In [1]: import numpy as np

In [2]: np.set_printoptions(precision=2, suppress=True, linewidth=160)

In [3]: J = np.loadtxt("mat.csv", delimiter=",")

In [4]: J
Out[4]: 
array([[ 2.,  3., -1.,  1., -3.],
       [-3.,  2.,  3., -1.,  1.],
       [ 1., -3.,  2.,  3., -1.],
       [-1.,  1., -3.,  2.,  3.],
       [ 3., -1.,  1., -3.,  2.]])

In [5]: r0 = np.array([2, 1, -2, 2, -1])

In [6]: Y = J + np.outer(r0, np.eye(5)[4])

In [7]: round(np.linalg.det(Y) / np.linalg.det(J), 2), round(1 + np.linalg.solve(J, r0)[4], 2)
Out[7]: (np.float64(1.18), np.float64(1.18))

In [8]: t3 = np.stack([J, -2 * J, J[::-1]])

In [9]: np.einsum("bij,cij->bc", t3, t3)
Out[9]: 
array([[ 120., -240.,    4.],
       [-240.,  480.,   -8.],
       [   4.,   -8.,  120.]])

In [10]: t3.sum(axis=0)
Out[10]: 
array([[ 1., -4.,  2., -4.,  5.],
       [ 2., -1., -6.,  3.,  2.],
       [ 0.,  0.,  0.,  0.,  0.],
       [-2.,  1.,  6., -3., -2.],
       [-1.,  4., -2.,  4., -5.]])

In [11]: t3.shape
Out[11]: (3, 5, 5)

In [12]: np.linalg.matrix_rank(t3)
Out[12]: array([5, 5, 5])

In [13]: np.linalg.norm(t3, axis=(1, 2))
Out[13]: array([10.95, 21.91, 10.95])

In [14]: arr = np.loadtxt("arr.csv", delimiter=",")

In [15]: arr
Out[15]: 
array([[13.,  0.,  9.,  9.],
       [ 0.,  4.,  0.,  0.],
       [ 9.,  0., 13.,  9.],
       [ 9.,  0.,  9., 13.]])

In [16]: # 2 groups of indices that never mix

In [17]: vec = np.array([3, 2, 5, 1])

In [18]: target = arr @ vec

In [19]: beta, lr = np.zeros(4), 1 / np.linalg.norm(arr, 2) ** 2

In [20]: for i in range(3):
    ...:     beta -= lr * arr.T @ (arr @ beta - target)
    ...:     if i % 1 == 0: print(i, round(np.linalg.norm(arr @ beta - target), 2))
    ...: 
0 13.63
1 13.4
2 13.18

In [21]: round(float(np.linalg.cond(arr)), 2)
Out[21]: 7.75

In [22]: W0 = np.load("layer0.npy")

In [23]: W0
Out[23]: 
array([[ 3.27, -0.33, -1.6 , -1.07],
       [-0.33,  4.93, -0.19, -0.34],
       [-1.6 , -0.19,  2.25,  0.52],
       [-1.07, -0.34,  0.52,  2.55]])

In [24]: Y = np.linalg.inv(W0)

In [25]: Y
Out[25]: 
array([[0.54, 0.06, 0.35, 0.16],
       [0.06, 0.21, 0.05, 0.04],
       [0.35, 0.05, 0.69, 0.01],
       [0.16, 0.04, 0.01, 0.46]])

In [26]: np.round(W0 @ Y, 2) + 0
Out[26]: 
array([[1., 0., 0., 0.],
       [0., 1., 0., 0.],
       [0., 0., 1., 0.],
       [0., 0., 0., 1.]])

In [27]: (np.abs(Y) > 1e-9).astype(int)
Out[27]: 
array([[1, 1, 1, 1],
       [1, 1, 1, 1],
       [1, 1, 1, 1],
       [1, 1, 1, 1]])

In [28]: np.linalg.det(W0) * Y
Out[28]: 
array([[26.67,  3.01, 17.36,  8.05],
       [ 3.01, 10.55,  2.53,  2.15],
       [17.36,  2.53, 34.57,  0.57],
       [ 8.05,  2.15,  0.57, 23.09]])

In [29]: np.linalg.inv(Y)
Out[29]: 
array([[ 3.27, -0.33, -1.6 , -1.07],
       [-0.33,  4.93, -0.19, -0.34],
       [-1.6 , -0.19,  2.25,  0.52],
       [-1.07, -0.34,  0.52,  2.55]])

In [30]: ev, V = np.linalg.eig(W0)

In [31]: np.sort(np.linalg.eigvals(W0.T))
Out[31]: array([1., 2., 5., 5.])

In [32]: np.sort(np.linalg.eigvals(W0 @ W0))
Out[32]: array([ 0.99,  4.  , 25.01, 25.03])

In [33]: np.round(W0 @ V[:, 0] - ev[0] * V[:, 0], 2) + 0
Out[33]: array([0., 0., 0., 0.])

In [34]: np.round(np.prod(ev), 2)
Out[34]: np.float64(49.82)

In [35]: A = np.load("x.npy")

In [36]: A
Out[36]: 
array([[ 0,  7,  9,  0,  0],
       [ 0,  5,  7,  0,  0],
       [ 0,  5,  7,  0,  0],
       [ 0,  1,  3,  0,  0],
       [ 3,  0,  0,  0, 12],
       [ 0,  5,  7,  0,  0],
       [ 0,  7,  9,  0,  0],
       [ 0,  1,  3,  0,  0],
       [ 0,  0,  0,  0,  6],
       [ 0,  0,  0,  0,  6],
       [ 3,  0,  0,  0, 12],
       [ 0,  1,  3,  0,  0],
       [ 0,  5,  7,  0,  0],
       [ 0,  1,  3,  0,  0],
       [ 0,  0,  1,  0,  2],
       [ 0,  0,  0,  0,  6],
       [ 0,  3,  5,  0,  0],
       [ 2,  0,  0,  0, 10],
       [ 0,  0,  1,  0,  2],
       [ 2,  0,  0,  0, 10],
       [ 0,  9, 11,  0,  0],
       [ 0,  0,  0,  0,  6],
       [ 0,  0,  0,  0,  6],
       [ 0,  5,  7,  0,  0],
       [ 1,  0,  0,  0,  8],
       [ 0,  1,  3,  0,  0],
       [ 1,  0,  0,  0,  8],
       [ 0,  0,  1,  0,  2],
       [ 0,  3,  5,  0,  0],
       [ 0,  7,  9,  0,  0],
       [ 3,  0,  0,  0, 12],
       [ 0,  0,  0,  0,  6],
       [ 0,  9, 11,  0,  0]])

In [37]: t3 = np.stack([A, 4 * A, A[::-1]])

In [38]: np.einsum("bij,cij->bc", t3, t3)
Out[38]: 
array([[ 2310,  9240,  1074],
       [ 9240, 36960,  4296],
       [ 1074,  4296,  2310]])

In [39]: np.linalg.matrix_rank(t3.reshape(3, -1))
Out[39]: np.int64(2)

In [40]: np.linalg.norm(t3, axis=(1, 2))
Out[40]: array([ 48.06, 192.25,  48.06])

In [41]: left, sig, Vt = np.linalg.svd(A)

In [42]: V = Vt[:(sig > 1e-8).sum()]

In [43]: rng = np.random.default_rng(122)

In [44]: vec = A[8] + 2 * A[22] + rng.integers(2) * np.eye(5)[2]

In [45]: vec
Out[45]: array([ 0.,  0.,  1.,  0., 18.])

In [46]: np.linalg.matrix_rank(np.vstack([A, vec]))
Out[46]: np.int64(4)

In [47]: np.diag(V.T @ V)
Out[47]: array([1., 1., 1., 0., 1.])

In [48]: feats = np.load("data.npy")

In [49]: feats
Out[49]: 
array([[ 3.84, -5.15,  4.75, -3.84, -3.87],
       [-0.68,  3.36, -0.84,  2.39,  0.39],
       [ 0.54,  5.45, -3.8 ,  1.96, -9.73],
       [ 1.95, -6.89,  1.24, -3.54, -5.22],
       [ 0.23,  2.27, -4.28,  3.92, -1.58],
       [-0.02,  1.18, -2.69,  3.8 ,  0.42],
       [ 3.53, -6.04,  3.42, -4.5 , -2.96],
       [ 3.53, -5.32,  2.88, -1.62, -5.32],
       [ 4.37, -4.38,  0.17, -3.68, -3.98],
       [ 4.36, -4.77,  2.54, -4.02, -4.64],
       [ 3.81, -4.4 ,  2.34, -3.15, -5.09]])

In [50]: Q, V = np.linalg.qr(feats[:, :3])[0], np.linalg.qr(feats[:, 3:])[0]

In [51]: sig = np.linalg.svd(Q.T @ V, compute_uv=False)

In [52]: sig
Out[52]: array([0.94, 0.82])
